$ ipython --no-banner

In [1]: import numpy as np

In [2]: from numpy import linalg as LA

In [3]: np.set_printoptions(suppress=True, linewidth=120)

In [4]: J = np.array([[0, 4], [-3, 0]])

In [5]: ang = np.radians(120)

In [6]: R = np.eye(2)

In [7]: R[0, 0] = R[1, 1] = np.cos(ang)

In [8]: R[0, 1], R[1, 0] = -np.sin(ang), np.sin(ang)

In [9]: R.round(3)
Out[9]: 
array([[-0.5  , -0.866],
       [ 0.866, -0.5  ]])

In [10]: A2 = J @ R.T

In [11]: round(float(LA.det(R)), 3), round(np.trace(R), 3)
Out[11]: (1.0, np.float64(-1.0))

In [12]: np.round(np.abs(A2 - J).max(axis=0), 3)
Out[12]: array([4.5, 6. ])

In [13]: np.allclose(LA.norm(J, axis=1), LA.norm(A2, axis=1))
Out[13]: True

In [14]: A2 = np.array([[-3, -3], [2, -3]])

In [15]: LA.matrix_rank(np.vstack([J, A2.T]))
Out[15]: np.int64(2)

In [16]: A2.T @ J.T
Out[16]: 
array([[  8,   9],
       [-12,   9]])

In [17]: J @ A2
Out[17]: 
array([[  8, -12],
       [  9,   9]])

In [18]: np.einsum("ij,ij->i", J, J)
Out[18]: array([16,  9])

In [19]: np.einsum("ik,kj->ji", J, A2)
Out[19]: 
array([[  8,   9],
       [-12,   9]])

In [20]: P = np.triu(np.array([[0, 3], [1, 2]]), 1) + np.eye(2)

In [21]: A2 = P @ J @ LA.inv(P)

In [22]: A2
Out[22]: 
array([[-9., 31.],
       [-3.,  9.]])

In [23]: LA.matrix_rank(A2)
Out[23]: np.int64(2)

In [24]: basis = 3 * np.array([[-0.4, -1.1, -1.1, 0.4], [0.3, -0.2, 0.4, 0.3]])

In [25]: rng = np.random.default_rng(440)

In [26]: labels = rng.integers(0, 2, 29)

In [27]: M = basis[labels] + rng.normal(size=(29, 4))

In [28]: M.round(3)
Out[28]: 
array([[-1.459, -4.072, -3.184, -0.23 ],
       [ 0.388,  0.823,  2.121,  1.795],
       [-0.406,  0.832, -0.205,  2.033],
       [ 0.362, -2.483, -4.298,  1.811],
       [ 2.543, -0.904,  1.367,  2.18 ],
       [-1.437, -3.695, -2.746,  1.494],
       [ 0.039, -2.1  , -2.461,  1.882],
       [ 2.876, -0.888,  1.658,  1.793],
       [ 2.257, -0.749,  4.58 ,  0.528],
       [-3.682, -3.339, -3.314,  0.806],
       [ 2.547,  1.22 ,  1.316, -0.108],
       [-2.493, -0.585, -4.15 ,  0.61 ],
       [ 1.561,  0.742,  1.43 ,  2.194],
       [-0.255, -3.591, -3.319,  2.267],
       [ 0.893, -0.134,  0.925,  1.51 ],
       [ 1.773,  0.092,  1.546,  1.421],
       [-2.152, -2.484, -2.853, -0.249],
       [ 0.254, -1.578,  1.136,  1.524],
       [ 1.014, -2.488,  1.751,  1.972],
       [-0.044, -3.048, -2.603,  1.485],
       [-1.915, -1.107, -4.075,  1.448],
       [ 1.476, -1.229, -0.133,  1.075],
       [ 0.882, -0.679, -0.339,  1.647],
       [-1.237, -2.841, -3.241,  1.797],
       [ 2.262, -4.647, -2.072,  0.287],
       [ 0.801, -1.062,  2.706, -0.837],
       [-0.83 , -1.324, -3.484,  1.875],
       [-1.226, -0.527,  1.702, -0.219],
       [ 0.803, -0.825, -0.252,  0.116]])

In [29]: cen = (M - M.mean(axis=0)) / M.std(axis=0)

In [30]: np.argwhere(np.abs(cen) > 2)
Out[30]: 
array([[ 8,  2],
       [ 9,  0],
       [24,  1],
       [25,  3]])

In [31]: b = LA.lstsq(np.delete(cen, 2, axis=1), cen[:, 2])[0]

In [32]: b.round(3)
Out[32]: array([ 0.565,  0.411, -0.211])
